$ python3 -q
>>> import numpy as np
>>> from numpy import linalg as LA
>>> np.set_printoptions(precision=2, suppress=True, linewidth=160, floatmode="fixed")
>>> F = np.load("layer16.npy")
>>> F
array([[1.00, 0.20],
       [0.20, 1.00]])
>>> low = LA.cholesky(F)
>>> np.diag(low) ** 2
array([1.00, 0.96])
>>> low @ low.T
array([[1.00, 0.20],
       [0.20, 1.00]])
>>> np.prod(np.diag(low)) ** 2, round(LA.det(F), 2)
(np.float64(0.96), np.float64(0.96))
>>> evals, evecs = LA.eigh(F)
>>> vec = np.array([1, 0])
>>> evecs * np.maximum(evals, 0) @ evecs.T
array([[1.00, 0.20],
       [0.20, 1.00]])
>>> (np.sign(evecs[:, -1].round(6)) == np.sign(evecs[0, -1].round(6))).astype(int)
array([1, 1])
>>> other = np.array([[-3, 2, -1], [3, -1, -2]])
>>> W2 = np.kron(other, F)
>>> round(float(LA.norm(W2, 2)), 2), round(LA.norm(other, 2) * LA.norm(F, 2), 2)
(5.75, np.float64(5.75))
>>> LA.matrix_rank(W2)
np.int64(4)
>>> W2
array([[-3.00, -0.60,  2.00,  0.40, -1.00, -0.20],
       [-0.60, -3.00,  0.40,  2.00, -0.20, -1.00],
       [ 3.00,  0.60, -1.00, -0.20, -2.00, -0.40],
       [ 0.60,  3.00, -0.20, -1.00, -0.40, -2.00]])
>>> W2[4]
Traceback (most recent call last):
  File "<python-input-18>", line 1, in <module>
    W2[4]
    ~~^^^
IndexError: index 4 is out of bounds for axis 0 with size 4
>>> np.round(W2.sum(axis=1), 2) + 0
array([-2.40, -2.40,  0.00,  0.00])
>>> W2[:, 6]
Traceback (most recent call last):
  File "<python-input-20>", line 1, in <module>
    W2[:, 6]
    ~~^^^^^^
IndexError: index 6 is out of bounds for axis 1 with size 6
>>> np.abs(W2).max()
np.float64(3.0)
>>> rng = np.random.default_rng(348)
>>> ang = rng.uniform(0, 2 * np.pi, 14)
>>> q, _ = LA.qr(np.array([[-0.1, -0.3], [-1.5, 0.8], [-1.2, 1.8]]))
>>> m1 = 20 * np.c_[np.cos(ang), np.sin(ang)] @ q.T
>>> m1
array([[ -7.93, -14.51,  11.25],
       [  6.62,  18.68,  -2.71],
       [ -3.77,   6.15,  18.65],
       [  6.57,  18.73,  -2.49],
       [  7.95,  12.01, -13.87],
       [ -4.09, -18.74,  -5.67],
       [  5.98,  19.08,  -0.19],
       [  6.13,   1.11, -19.00],
       [ -5.67,   0.55,  19.17],
       [  2.01, -10.26, -17.05],
       [ -7.27, -17.69,   5.84],
       [ -7.98, -13.14,  12.80],
       [ -5.40,   1.44,  19.20],
       [  1.50, -11.29, -16.44]])
>>> round(LA.norm(m1[9], 1), 2), round(LA.norm(m1[9], np.inf), 2)
(np.float64(29.32), np.float64(17.05))
>>> round(float(LA.norm(m1[9] - m1[5])), 2)
15.45
>>> round(float(LA.norm(m1, "nuc")), 2)
105.62
>>> LA.norm(m1, axis=0)
array([22.40, 50.29, 50.69])
